$ python3 -q
>>> import numpy as np
>>> import numpy.linalg as la
>>> np.set_printoptions(precision=2, suppress=True, linewidth=200)
>>> rd = lambda a: np.round(a, 2) + 0
>>> F = np.loadtxt("block18.csv", delimiter=",")
>>> F
array([[-0.6 ,  0.78,  0.89,  0.74,  0.01],
       [ 0.42,  0.47, -0.49, -0.79,  0.98],
       [-0.23,  0.68,  0.99,  0.54,  0.48],
       [-0.02, -0.78,  0.18,  0.29, -0.9 ],
       [-0.83,  0.98,  1.  ,  0.94,  0.49],
       [-0.35, -0.51,  0.52,  0.8 , -0.99],
       [ 0.86, -0.67, -1.  , -0.97,  0.91],
       [-0.77,  0.93,  0.77,  0.7 ,  0.87],
       [ 0.89, -1.  , -0.92, -0.15, -1.  ],
       [ 0.44, -0.8 , -0.01, -0.3 , -0.72],
       [ 0.66, -0.97, -0.97, -0.82, -0.55],
       [ 0.4 , -0.93, -0.96, -0.13, -0.99],
       [-0.08,  0.63,  0.18, -0.37,  0.96],
       [-0.57,  1.  , -0.72, -0.71,  1.  ],
       [ 0.02,  0.74, -1.  , -0.73,  0.97],
       [-0.47,  0.37,  0.94,  0.81, -0.86],
       [ 0.54, -0.82, -0.98, -0.79,  0.14],
       [ 0.96, -1.  , -1.  , -0.95, -1.  ],
       [-0.37, -0.97, -0.14,  0.73, -1.  ],
       [ 0.89, -0.99, -1.  , -0.95, -0.9 ],
       [-0.79,  0.94,  1.  ,  0.99, -0.94],
       [-0.18, -0.7 ,  0.25,  0.68, -0.99],
       [-0.07, -0.4 ,  0.8 ,  0.41, -0.76],
       [ 0.28, -1.  ,  0.92,  0.97, -1.  ],
       [ 0.  ,  0.94, -0.05, -0.74,  1.  ],
       [-0.24,  0.59,  0.98,  0.32,  0.77],
       [-0.56,  0.99,  0.99,  0.29,  1.  ],
       [ 0.87, -1.  , -0.98, -0.65, -1.  ],
       [ 0.3 ,  0.75, -0.94, -0.91,  1.  ],
       [-0.16,  0.01, -0.86,  0.35, -0.86],
       [ 0.56, -0.54, -0.99, -0.85,  0.62],
       [-0.66,  1.  , -0.91, -0.89,  1.  ],
       [-0.14,  0.82,  0.86, -0.01,  0.94],
       [-0.09,  0.49,  0.97,  0.4 ,  0.19],
       [-0.61,  0.88,  0.99,  0.74,  0.66],
       [ 0.08, -0.07, -0.94, -0.34,  0.08],
       [ 0.72, -0.87,  0.93, -0.46, -0.66],
       [-0.77,  1.  ,  0.74,  0.53,  1.  ],
       [ 0.13, -0.22, -0.95, -0.78,  0.96],
       [ 0.75, -0.92, -0.85, -0.74, -0.79],
       [ 0.6 , -0.85,  0.31, -0.18, -0.95],
       [-0.06, -0.81,  0.2 ,  0.72, -1.  ],
       [ 0.72, -0.93, -0.97, -0.93,  0.75],
       [ 0.48,  0.18,  0.61, -0.4 ,  0.42]])
>>> Ac = F - F.mean(axis=0)
>>> U, sv, Vt = la.svd(Ac, full_matrices=False)
>>> la.matrix_rank(Ac)
np.int64(5)
>>> rd(sv)
array([8.04, 6.7 , 2.8 , 1.78, 0.96])
>>> np.abs(Vt[0]).argmax()
np.int64(1)
>>> rd(Vt[0] * np.sign(Vt[0, np.abs(Vt[0]).argmax()]))
array([-0.39,  0.58,  0.52,  0.34,  0.36])
>>> rd(np.abs(Vt[-1]))
array([0.72, 0.32, 0.23, 0.57, 0.06])
>>> Ac = (F - F.mean(axis=0)) / F.std(axis=0)
>>> rd(Ac.std(axis=0))
array([1., 1., 1., 1., 1.])
>>> beta = la.lstsq(np.delete(Ac, 0, axis=1), Ac[:, 0])[0]
>>> rd(1 - np.var(Ac[:, 0] - np.delete(Ac, 0, axis=1) @ beta))
np.float64(0.87)
>>> arr = np.loadtxt("mat.csv", delimiter=",")
>>> arr
array([[ 0.96, -0.48, -0.33, -0.55, -0.95, -0.74, -0.6 , -0.7 ,  0.36],
       [ 0.74,  0.97, -0.79,  1.  , -0.93,  0.2 ,  0.14, -0.98,  0.24],
       [-0.87,  0.64, -0.46,  0.59,  0.97,  0.18, -0.31,  0.92, -0.2 ],
       [-0.23, -0.56, -0.64, -0.94,  0.98, -0.82, -0.94,  1.  ,  0.02],
       [ 0.82,  0.85, -0.88,  0.94, -0.58, -0.58, -0.74, -0.44,  0.29],
       [ 0.46,  0.94, -0.92,  0.98,  0.2 , -0.46, -0.76,  0.1 ,  0.2 ],
       [ 0.16, -0.73,  0.6 , -0.83, -0.44,  0.05,  0.33, -0.22, -0.02],
       [ 0.1 ,  0.52,  0.43,  0.88, -0.9 ,  0.69,  0.83, -0.98, -0.02],
       [-1.  ,  0.27, -0.38, -0.54,  1.  ,  0.18, -0.65,  1.  , -0.48],
       [-0.94, -0.5 ,  0.99,  0.25, -0.87,  0.99,  1.  , -1.  , -0.46],
       [-0.84, -0.82, -0.14, -0.99,  1.  , -0.65, -0.87,  1.  , -0.2 ],
       [-0.54, -0.74, -0.49, -0.98,  0.99, -0.81, -0.94,  1.  , -0.06],
       [-0.89, -0.85,  0.99, -0.76, -0.69,  0.96,  0.99, -0.97, -0.41],
       [ 0.97,  0.89, -0.93,  0.97, -0.93, -0.74, -0.82, -0.85,  0.45],
       [ 0.96,  0.98, -0.98,  1.  , -0.84, -0.77, -0.9 , -0.78,  0.46],
       [-0.83,  0.79,  0.35,  0.95,  0.1 ,  0.85,  0.86, -0.86, -0.24],
       [-0.99, -0.92,  0.99, -0.97,  0.93,  0.94,  0.98,  0.52, -0.59],
       [-0.99,  0.73,  0.14,  0.76,  1.  ,  0.81,  0.55,  0.94, -0.48],
       [ 0.64,  1.  , -1.  ,  1.  ,  0.85, -0.85, -0.99,  0.85,  0.36],
       [ 0.9 , -0.45,  0.48, -0.14, -0.99,  0.01,  0.53, -0.98,  0.22],
       [-0.75,  0.87,  0.87,  1.  , -0.97,  0.98,  1.  , -1.  , -0.27],
       [ 0.9 , -0.74, -0.78, -0.97,  0.46, -0.96, -0.98,  0.98,  0.33],
       [-1.  ,  0.69,  0.82,  0.85,  0.99,  0.98,  0.96,  0.56, -0.64],
       [ 1.  , -0.29, -0.91, -0.55, -0.97, -0.97, -0.97, -0.12,  0.6 ],
       [ 1.  , -0.64, -0.92, -0.9 , -0.94, -0.99, -0.99,  0.6 ,  0.63],
       [-0.24,  0.36, -0.31,  0.4 ,  0.46, -0.03, -0.21,  0.38, -0.02],
       [ 0.33,  0.91, -0.72,  0.98, -0.49,  0.1 , -0.09, -0.79,  0.12],
       [ 0.68,  0.71,  0.02,  0.95, -0.97,  0.49,  0.7 , -0.99,  0.14]])
>>> rd(la.norm(arr) ** 2 / la.norm(arr, 2) ** 2)
np.float64(2.53)
>>> rd(arr[26] @ arr[13])
np.float64(3.93)
>>> rd(la.norm(arr[26] - arr[13]))
np.float64(1.41)
>>> W = np.array([[0, 3],
...     [2, 0],
...     [3, 3],
...     [0, 2],
...     [2, 3],
...     [1, 3],
...     [3, 2],
...     [1, 0],
...     [1, 0]])
>>> beta = np.array([-2, 3])
>>> hid = np.maximum(arr @ W + beta, 0)
>>> la.matrix_rank(hid)
np.int64(2)
>>> rd((hid > 0).mean(axis=0))
array([0.29, 0.64])
>>> basis = np.array([[-3, 0], [1, -3]])
>>> W @ basis
array([[ 3, -9],
       [-6,  0],
       [-6, -9],
       [ 2, -6],
       [-3, -9],
       [ 0, -9],
       [-7, -6],
       [-3,  0],
       [-3,  0]])
